In [1]: import numpy as np

In [2]: np.set_printoptions(precision=2, suppress=True, linewidth=140)

In [3]: rnd = lambda a: np.round(a, 2) + 0

In [4]: M2 = np.array([[-2, -2, -1, -1, 0, 1, 2, 0, 3, -1],
   ...:     [3, 1, -3, -2, 0, 1, 3, -3, -2, -1],
   ...:     [-3, 0, -1, -2, -3, 0, -1, 0, 1, -3],
   ...:     [-2, 3, -3, 3, -2, 1, 0, 3, 2, 1],
   ...:     [2, -1, 0, 3, 3, -2, 3, 2, -1, -1],
   ...:     [-3, 0, -2, 1, -2, -2, 0, -3, 2, 0],
   ...:     [1, 2, 2, 3, 2, -3, 2, 2, -3, -3]])

In [5]: feats = M2.T @ M2

In [6]: feats
Out[6]: 
array([[ 40,   1,  10,   2,  27,  -2,  16,   0, -30,   1],
       [  1,  19,  -6,  12,  -5,  -2,   0,   8,  -7,  -1],
       [ 10,  -6,  28,   4,  17,  -9,  -6,  10, -14,  -2],
       [  2,  12,   4,  37,  13, -17,   9,  24,  -5,   0],
       [ 27,  -5,  17,  13,  30, -10,  16,  10, -20,  -2],
       [ -2,  -2,  -9, -17, -10,  20,  -7,  -4,  10,  10],
       [ 16,   0,  -6,   9,  16,  -7,  27,   1, -10, -11],
       [  0,   8,  10,  24,  10,  -4,   1,  35,  -2,  -2],
       [-30,  -7, -14,  -5, -20,  10, -10,  -2,  32,   8],
       [  1,  -1,  -2,   0,  -2,  10, -11,  -2,   8,  22]])

In [7]: rnd(feats @ np.linalg.pinv(feats) @ feats)
Out[7]: 
array([[ 40.,   1.,  10.,   2.,  27.,  -2.,  16.,   0., -30.,   1.],
       [  1.,  19.,  -6.,  12.,  -5.,  -2.,   0.,   8.,  -7.,  -1.],
       [ 10.,  -6.,  28.,   4.,  17.,  -9.,  -6.,  10., -14.,  -2.],
       [  2.,  12.,   4.,  37.,  13., -17.,   9.,  24.,  -5.,   0.],
       [ 27.,  -5.,  17.,  13.,  30., -10.,  16.,  10., -20.,  -2.],
       [ -2.,  -2.,  -9., -17., -10.,  20.,  -7.,  -4.,  10.,  10.],
       [ 16.,   0.,  -6.,   9.,  16.,  -7.,  27.,   1., -10., -11.],
       [  0.,   8.,  10.,  24.,  10.,  -4.,   1.,  35.,  -2.,  -2.],
       [-30.,  -7., -14.,  -5., -20.,  10., -10.,  -2.,  32.,   8.],
       [  1.,  -1.,  -2.,   0.,  -2.,  10., -11.,  -2.,   8.,  22.]])

In [8]: np.abs(np.diag(np.linalg.qr(feats)[1])) > 1e-9
Out[8]: array([ True,  True,  True,  True,  True,  True,  True, False, False, False])
